$ python -q
>>> import numpy as np
>>> np.set_printoptions(precision=1, suppress=True, linewidth=160)
>>> m1 = np.load("w.npy")
>>> print(m1)
[[-2 -1  1  2  2 -1 -1  2 -3]
 [-2  1 -1 -3 -1 -1 -1  0  2]
 [ 1  3 -3  3 -2  1  0  2  0]
 [-1  3 -1 -2  0 -2  2 -3 -2]
 [-2  2  3  0 -1  0  2  1 -2]
 [-2  2  3  0 -1  0  2  1 -2]
 [ 1 -3  0 -1  1 -3 -1 -2 -2]
 [ 3 -2 -3  1  0  1  0 -3 -3]
 [-2  2  3 -1  0 -3 -2  2 -3]
 [ 1 -3  2 -2  0  0  0  3  0]]
>>> hat = m1 @ np.linalg.solve(m1.T @ m1, m1.T)
>>> print(np.diag(hat))
[1.  1.  1.  1.  0.5 0.5 1.  1.  1.  1. ]
>>> print(np.round(hat @ m1[:, 2], 1) + 0)
[ 1. -1. -3. -1.  3.  3.  0. -3.  3.  2.]
>>> print(np.round(np.linalg.eigvalsh(hat), 1) + 0)
[0. 1. 1. 1. 1. 1. 1. 1. 1. 1.]
>>> print(hat.round(1) + 0)
[[1.  0.  0.  0.  0.  0.  0.  0.  0.  0. ]
 [0.  1.  0.  0.  0.  0.  0.  0.  0.  0. ]
 [0.  0.  1.  0.  0.  0.  0.  0.  0.  0. ]
 [0.  0.  0.  1.  0.  0.  0.  0.  0.  0. ]
 [0.  0.  0.  0.  0.5 0.5 0.  0.  0.  0. ]
 [0.  0.  0.  0.  0.5 0.5 0.  0.  0.  0. ]
 [0.  0.  0.  0.  0.  0.  1.  0.  0.  0. ]
 [0.  0.  0.  0.  0.  0.  0.  1.  0.  0. ]
 [0.  0.  0.  0.  0.  0.  0.  0.  1.  0. ]
 [0.  0.  0.  0.  0.  0.  0.  0.  0.  1. ]]
>>> print(round(np.trace(hat), 1))
9.0
>>> r0, r1 = m1[3], m1[7]
>>> print(r0 @ r1)
5
>>> p = (r0 @ r1) / (r0 @ r0) * r0
>>> print(r1 - p)
[ 3.1 -2.4 -2.9  1.3  0.   1.3 -0.3 -2.6 -2.7]
>>> print(round(float(np.linalg.norm(r0 + r1) ** 2 + np.linalg.norm(r0 - r1) ** 2), 1))
156.0
>>> print(np.outer(r0, r1))
[[-3  2  3 -1  0 -1  0  3  3]
 [ 9 -6 -9  3  0  3  0 -9 -9]
 [-3  2  3 -1  0 -1  0  3  3]
 [-6  4  6 -2  0 -2  0  6  6]
 [ 0  0  0  0  0  0  0  0  0]
 [-6  4  6 -2  0 -2  0  6  6]
 [ 6 -4 -6  2  0  2  0 -6 -6]
 [-9  6  9 -3  0 -3  0  9  9]
 [-6  4  6 -2  0 -2  0  6  6]]
>>> print(np.linalg.matrix_rank(np.outer(r0, r1)))
1
>>> print((r1 - p) @ r0)
0.0
>>> print(p)
[-0.1  0.4 -0.1 -0.3  0.  -0.3  0.3 -0.4 -0.3]
